$ ipython --no-banner

In [1]: import numpy as np

In [2]: np.set_printoptions(precision=2, suppress=True, linewidth=160, sign=" ")

In [3]: mat = np.loadtxt("case19.csv", delimiter=",")

In [4]: mat
Out[4]: 
array([[ -0.73,  -0.07,  -0.94,  -0.57,  -0.78],
       [ -2.69,  -0.65,  -3.2 ,  -1.35,  -2.54],
       [  2.81,   0.55,   3.4 ,   1.32,   2.97],
       [ -1.39,  -0.21,  -1.45,  -0.57,  -1.45],
       [ -3.65,  -0.81,  -4.43,  -1.66,  -3.44],
       [  5.98,   1.54,   7.41,   2.89,   5.94],
       [  0.95,   0.42,   1.16,   0.5 ,   0.8 ],
       [ -5.04,  -1.27,  -6.4 ,  -2.49,  -5.08],
       [  2.31,   0.59,   3.06,   1.19,   2.29],
       [  2.23,   0.67,   2.84,   1.32,   2.35],
       [ -1.51,  -0.55,  -1.74,  -0.62,  -1.57],
       [  8.57,   2.35,  11.03,   4.27,   8.88],
       [ -8.92,  -2.02, -11.37,  -4.46,  -8.87],
       [  8.62,   2.22,  10.84,   4.41,   8.48],
       [  0.59,   0.21,   0.71,   0.1 ,   0.58],
       [ -0.41,  -0.08,  -0.83,  -0.23,  -0.72],
       [ -1.92,  -0.35,  -2.54,  -1.09,  -1.89],
       [ -0.67,  -0.33,  -0.67,  -0.12,  -0.61],
       [  1.68,   0.18,   2.39,   0.93,   1.8 ],
       [  2.2 ,   0.66,   2.72,   0.96,   2.28],
       [ -4.58,  -1.2 ,  -5.82,  -2.28,  -4.53],
       [  1.14,   0.02,   1.34,   0.43,   1.08],
       [ -3.15,  -0.58,  -3.91,  -1.41,  -3.18],
       [  5.63,   1.5 ,   7.22,   2.83,   5.59],
       [  2.54,   0.8 ,   3.07,   1.33,   2.43],
       [ -6.22,  -1.49,  -7.86,  -3.06,  -6.04],
       [  5.58,   1.41,   6.94,   2.68,   5.3 ],
       [ -1.5 ,  -0.25,  -1.66,  -0.67,  -1.35],
       [  2.42,   0.53,   3.05,   1.15,   2.39],
       [ -5.19,  -1.25,  -6.51,  -2.57,  -5.09]])

In [5]: P = mat @ np.linalg.solve(mat.T @ mat, mat.T)

In [6]: round(float(np.trace(P)), 2)
Out[6]: 5.0

In [7]: print(np.round(np.linalg.eigvalsh(P), 2) + 0)
[ 0.  0.  0.  0.  0.  0.  0.  0.  0.  0.  0.  0.  0.  0.  0.  0.  0.  0.  0.  0.  0.  0.  0.  0.  0.  1.  1.  1.  1.  1.]

In [8]: print(P @ mat[:, 3])
[-0.57 -1.35  1.32 -0.57 -1.66  2.89  0.5  -2.49  1.19  1.32 -0.62  4.27 -4.46  4.41  0.1  -0.23 -1.09 -0.12  0.93  0.96 -2.28  0.43 -1.41  2.83  1.33 -3.06
  2.68 -0.67  1.15 -2.57]
